% ipython --no-banner

In [1]: import numpy as np

In [2]: np.set_printoptions(suppress=True, linewidth=120)

In [3]: feats = np.load("data.npy")

In [4]: print(feats)
[[ 1  1  0 -2  1  3 -3]
 [ 0  0  1  2  2 -1 -2]
 [ 0  0  3  0 -3  2  2]
 [ 0  0  0 -3 -3 -2  1]
 [ 0  0  0  0  0 -1  2]
 [ 0  0  0  0  0 -3  0]
 [ 0  0  0  0  0  0 -2]]

In [5]: print(np.linalg.matrix_rank(feats, rtol=0.1))
5

In [6]: print(np.linalg.cond(feats) > 100)
True

In [7]: print(round(float(np.linalg.norm(feats, 2) / np.linalg.norm(feats)), 3))
0.658

In [8]: B = np.array([[-1, 1, 1, 1, 2, -2, -2, -1, 2, 1, -2, -2, 0],
   ...:     [-2, 1, 0, 0, -1, 1, 0, -2, 0, -1, 0, -1, 0],
   ...:     [2, 2, 0, -2, 2, -2, 2, 0, -2, -2, 0, -2, -1],
   ...:     [-1, 2, -1, -1, 0, 1, 2, 0, 1, -1, 1, 1, 0],
   ...:     [-1, -2, -2, -2, -1, 0, 2, -1, -1, 2, -1, 2, -2],
   ...:     [2, -1, 0, 2, 2, 1, 0, -1, 2, 2, 2, -1, 0],
   ...:     [0, -2, -2, -1, -1, -2, 2, 0, 1, 0, 0, 1, -2],
   ...:     [-1, 2, 1, -2, -1, 2, 2, 0, -1, 1, -1, 0, 2],
   ...:     [0, 1, 0, -2, -1, -2, -2, 2, -2, -1, 2, -1, -2],
   ...:     [1, 2, 2, -2, -2, 0, 0, 2, -1, 2, 0, 2, -1],
   ...:     [0, -2, 1, -2, -2, -1, -2, 2, 1, -1, 1, -2, 0],
   ...:     [-2, -2, 0, -1, -2, -2, 1, 2, 1, 0, 0, 0, -1],
   ...:     [-1, 1, 0, 0, -2, 1, -1, -1, 1, 0, 0, 1, -1]])

In [9]: A = B + B.T

In [10]: print(A)
[[-2 -1  3  0  1  0 -2 -2  2  2 -2 -4 -1]
 [-1  2  2  2 -3  0 -2  0  1  1 -2 -3  1]
 [ 3  2  0 -3  0 -2  0  1 -2  0  1 -2 -1]
 [ 0  2 -3 -2 -2  3  1 -2 -1 -3 -1  0  0]
 [ 1 -3  0 -2 -2  2  1 -2 -2  0 -3  0 -4]
 [ 0  0 -2  3  2  2 -2  1  0  2  1 -3  1]
 [-2 -2  0  1  1 -2  4  2 -1  0 -2  2 -3]
 [-2  0  1 -2 -2  1  2  0  1  3  1  2  1]
 [ 2  1 -2 -1 -2  0 -1  1 -4 -2  3  0 -1]
 [ 2  1  0 -3  0  2  0  3 -2  4 -1  2 -1]
 [-2 -2  1 -1 -3  1 -2  1  3 -1  2 -2  0]
 [-4 -3 -2  0  0 -3  2  2  0  2 -2  0  0]
 [-1  1 -1  0 -4  1 -3  1 -1 -1  0  0 -2]]

In [11]: evals, vecs = np.linalg.eigh(A)

In [12]: vec = np.array([4, 5, 1, 2, 2, 0, 5, 0, 5, 1, 0, 4, 5])

In [13]: print((np.sign(vecs[:, -1].round(6)) == np.sign(vecs[0, -1].round(6))).astype(int))
[1 1 1 1 0 1 0 0 1 0 1 0 1]

In [14]: print(np.all(np.linalg.eigvalsh(A) > 0))
False

In [15]: print(round(np.linalg.eigvalsh(A).min(), 3))
-11.582

In [16]: W0 = np.load("arr.npy")

In [17]: print(W0)
[[ 1.137  0.321 -0.334  0.001 -0.001  3.834 -0.003 -0.024 -1.678 -0.112 -0.016  0.002]
 [ 0.837  0.055  0.283  0.    -0.001 -3.913 -0.002 -0.08   0.09   0.155 -0.019  0.015]
 [ 0.182  0.166  0.126  0.     0.     1.653  0.001 -0.038 -3.091 -0.159 -0.002  0.002]
 [ 0.125  0.16   0.196  0.    -0.002 -5.024  0.006  0.003 -2.118 -0.106 -0.012  0.009]
 [-0.301  0.151  0.063 -0.002  0.001 -2.693 -0.006  0.057 -1.209 -0.015 -0.003 -0.007]
 [-0.803  0.278  0.164  0.    -0.001 -3.896 -0.002  0.052 -1.649  0.091 -0.015  0.017]
 [-1.045 -0.323  0.011  0.002  0.    -5.855  0.007 -0.006  0.853  0.08   0.008 -0.007]
 [ 0.407  0.281  0.811  0.001  0.003 -0.45   0.003 -0.088 -0.958  0.098 -0.009  0.009]
 [-1.888 -0.312 -0.047  0.003  0.002 -2.065  0.006  0.018  0.435  0.133  0.    -0.008]
 [-0.115  0.058 -0.122  0.003  0.002 -7.279 -0.007  0.038  2.884  0.016  0.002 -0.002]
 [ 0.485 -0.202  0.166 -0.002  0.    -1.    -0.006  0.    -0.294 -0.142 -0.012  0.014]
 [ 1.219  0.205 -0.159  0.    -0.001 -0.873  0.005 -0.051  0.933 -0.028  0.023 -0.02 ]
 [-0.55   0.043 -0.212 -0.001  0.001 -0.886  0.004 -0.036 -1.825  0.004  0.019  0.028]
 [-1.     0.123  0.269 -0.001  0.001 -1.451 -0.012 -0.027  0.234  0.039  0.011 -0.019]
 [-0.124  0.063  0.243 -0.002 -0.001  4.642  0.005  0.009  1.558 -0.085 -0.01   0.048]
 [-1.433 -0.118  0.338  0.004  0.003 -4.052 -0.003 -0.02   1.052 -0.079 -0.007 -0.027]
 [ 0.817  0.387  0.294  0.001 -0.001  3.429 -0.005 -0.059  2.123  0.024  0.    -0.013]
 [ 0.007 -0.058  0.65   0.     0.     1.094  0.    -0.042 -1.491 -0.019  0.016 -0.023]
 [-0.255 -0.026  0.189 -0.003  0.002  0.361 -0.009  0.022 -1.038  0.106  0.013 -0.004]
 [ 0.306 -0.059 -0.189  0.002 -0.001  1.455  0.01   0.044 -0.713 -0.104  0.021 -0.021]
 [-0.035 -0.012 -0.122 -0.002 -0.002  2.613 -0.004  0.037  1.611  0.014 -0.006  0.016]
 [-0.473  0.183 -0.145 -0.002  0.002  0.458  0.     0.033  0.73   0.048  0.012  0.037]
 [-0.075 -0.083 -0.012  0.004 -0.004  0.355  0.011 -0.03  -1.357  0.026  0.002 -0.022]
 [-0.667  0.105 -0.02  -0.001  0.    -0.509 -0.002  0.001 -1.582 -0.002  0.001 -0.018]
 [ 1.241  0.284  0.686 -0.001 -0.001 -0.491  0.005 -0.023  0.381  0.066 -0.007 -0.039]
 [-0.749  0.049  0.855  0.001 -0.001 -1.991  0.005 -0.033 -1.141 -0.018  0.003  0.011]
 [-0.245  0.425  0.395  0.002  0.002 -0.32   0.009 -0.036  0.192  0.049  0.003  0.009]
 [-0.115 -0.135 -0.194  0.005  0.    -0.341  0.004  0.013 -1.49  -0.123 -0.018 -0.022]]

In [18]: D = np.linalg.norm(W0[:, None] - W0[None], axis=-1)

In [19]: print(D.mean(axis=1).argmax())
9
